$ python3 -q
>>> import numpy as np
>>> np.set_printoptions(precision=2, suppress=True, linewidth=200, floatmode="fixed")
>>> def rnd(a):
...     return np.round(a, 2) + 0
... 
>>> arr = np.array([[-9.0, -1.0, -0.2, 2.6], [0.0, 0.2, 0.0, 0.6], [2.0, 0.8, 0.0, 0.3]])
>>> W = np.array([[1, 2, 2, -1, 2, 0],
...     [1, 0, 1, 0, -1, 2],
...     [-2, -1, 1, 2, 0, -1],
...     [1, -2, 2, -2, 0, -2]])
>>> b = np.array([0, 2, 1, 0, 1, 2])
>>> hid = np.maximum(arr @ W + b, 0)
>>> print(rnd((hid > 0).mean(axis=0)))
[0.67 0.67 0.67 0.33 0.67 0.67]
>>> print(rnd(hid))
[[0.00 0.00 0.00 3.40 0.00 0.00]
 [0.80 0.80 2.40 0.00 0.80 1.20]
 [3.10 5.40 6.40 0.00 4.20 3.00]]
>>> print((hid > 0).astype(int))
[[0 0 0 1 0 0]
 [1 1 1 0 1 1]
 [1 1 1 0 1 1]]
>>> C = np.array([[-8, 9, 8],
...     [-6, 2, 9],
...     [3, -1, -3],
...     [8, 0, 2],
...     [8, -4, 1],
...     [6, -7, -2]])
>>> print(W @ C)
[[ -6   3  20]
 [ -1  -2   0]
 [ 35 -14 -22]
 [-18  17 -16]]
>>> C = np.array([[1, -5, -4, 3, 4, 2],
...     [-5, -2, 2, 2, -1, 0],
...     [-4, 5, 1, 0, 1, -5],
...     [1, 4, -5, 5, 1, 5],
...     [3, 5, 5, -2, -3, 0],
...     [-4, -1, -2, -4, 3, 3]])
>>> rng = np.random.default_rng(1914)
>>> K = (rng.random((16, 6)) < 0.25) @ C
>>> print(K)
[[ -7   8  -6   1   5   3]
 [  0   0   0   0   0   0]
 [ -4  -7  -2   5   3   2]
 [ -4   5   1   0   1  -5]
 [ -1   4   3  -6   0   3]
 [ -4   5   1   0   1  -5]
 [ -5  -2   2   2  -1   0]
 [ -5  -2   2   2  -1   0]
 [  0   0   0   0   0   0]
 [  0   0   0   0   0   0]
 [ -1  10   6  -2  -2  -5]
 [  4   0   1   1   1   2]
 [ -3   3  -7   1   4   8]
 [  1   4  -5   5   1   5]
 [ -3  -6  -6  -1   7   5]
 [-13   2   1  -2   3  -2]]
>>> Y = np.c_[K[:, :3] @ np.array([[0, -1, -2], [-1, -1, -1], [1, 2, -2]]), np.array([-2, 1, -1, 2, 1, -2, -2, 0, 1, 0, 1, 1, 1, 2, 0, 0])]
>>> print(Y)
[[-14 -13  18  -2]
 [  0   0   0   1]
 [  5   7  19  -1]
 [ -4   1   1   2]
 [ -1   3  -8   1]
 [ -4   1   1  -2]
 [  4  11   8  -2]
 [  4  11   8   0]
 [  0   0   0   1]
 [  0   0   0   0]
 [ -4   3 -20   1]
 [  1  -2 -10   1]
 [-10 -14  17   1]
 [ -9 -15   4   2]
 [  0  -3  24   0]
 [ -1  13  22   0]]
>>> print(np.linalg.matrix_rank(np.c_[K, Y]))
7
>>> print(rnd(np.linalg.norm(np.linalg.qr(K)[0].T @ Y, axis=0) ** 2 / ((Y ** 2).sum(axis=0) + 1e-12)))
[1.00 1.00 1.00 0.24]
>>> print(rnd(np.linalg.lstsq(K, Y[:, 0])[0]))
[ 0.00 -1.00  1.00  0.00  0.00  0.00]
